>>> import numpy as np
>>> np.set_printoptions(precision=2, suppress=True, linewidth=100)
>>> tidy = lambda a: np.round(a, 2) + 0
>>> F = np.load("a.npy")
>>> print(F)
[[ 4. -3.  3. -3.]
 [ 6. -5.  6. -6.]
 [ 3. -3.  4. -3.]
 [ 3. -3.  3. -2.]]
>>> x = np.array([4, 3, 3, 6])
>>> y = F @ x
>>> coef, lr = np.zeros(4), 1 / np.linalg.norm(F, 2) ** 2
>>> for i in range(30):
...     coef -= lr * F.T @ (F @ coef - y)
...     if i % 10 == 0: print(i, round(np.linalg.norm(F @ coef - y), 2))
... 
0 4.36
10 4.19
20 4.03
>>> print(tidy(coef))
[-0.16  0.   -0.28  0.66]
>>> print(np.einsum("ii->", F))
1.0
>>> print(tidy(np.poly(F)))
[ 1. -1. -3.  5. -2.]
>>> print(tidy(np.linalg.det(F.T)))
-2.0
>>> P = np.triu(np.array([[1, 2, 2, 1], [0, 2, 3, 0], [3, 3, 3, 3], [1, 1, 3, 1]]), 1) + np.eye(4)
>>> Y = P @ F @ np.linalg.inv(P)
>>> print(Y)
[[  25.  -72.  192. -624.]
 [  15.  -44.  120. -390.]
 [  12.  -36.   97. -312.]
 [   3.   -9.   24.  -77.]]
>>> print(np.linalg.matrix_rank(Y))
4
>>> print(np.trace(Y), np.trace(F))
1.0 1.0
>>> print(tidy(np.linalg.det(Y)))
-2.0
>>> O, V = np.linalg.qr(F[:, :3])[0], np.linalg.qr(F[:, 3:])[0]
>>> sigma = np.linalg.svd(O.T @ V, compute_uv=False)
>>> print(tidy(sigma))
[1.]
>>> print((sigma > 0.9).sum())
1
>>> E = np.loadtxt("sample4.csv", delimiter=",")
>>> print(E)
[[0. 0. 0. 0.]
 [3. 1. 0. 0.]
 [2. 0. 0. 0.]
 [2. 0. 2. 1.]]
>>> Y = np.array([[2, 2], [2, 1], [2, 1], [2, 2]])
>>> print(F @ Y)
[[2. 2.]
 [2. 1.]
 [2. 1.]
 [2. 2.]]
>>> print(np.einsum("ij,ij->i", F, F))
[ 43. 133.  43.  31.]
>>> print(np.vstack([F, Y.T]).shape)
(6, 4)
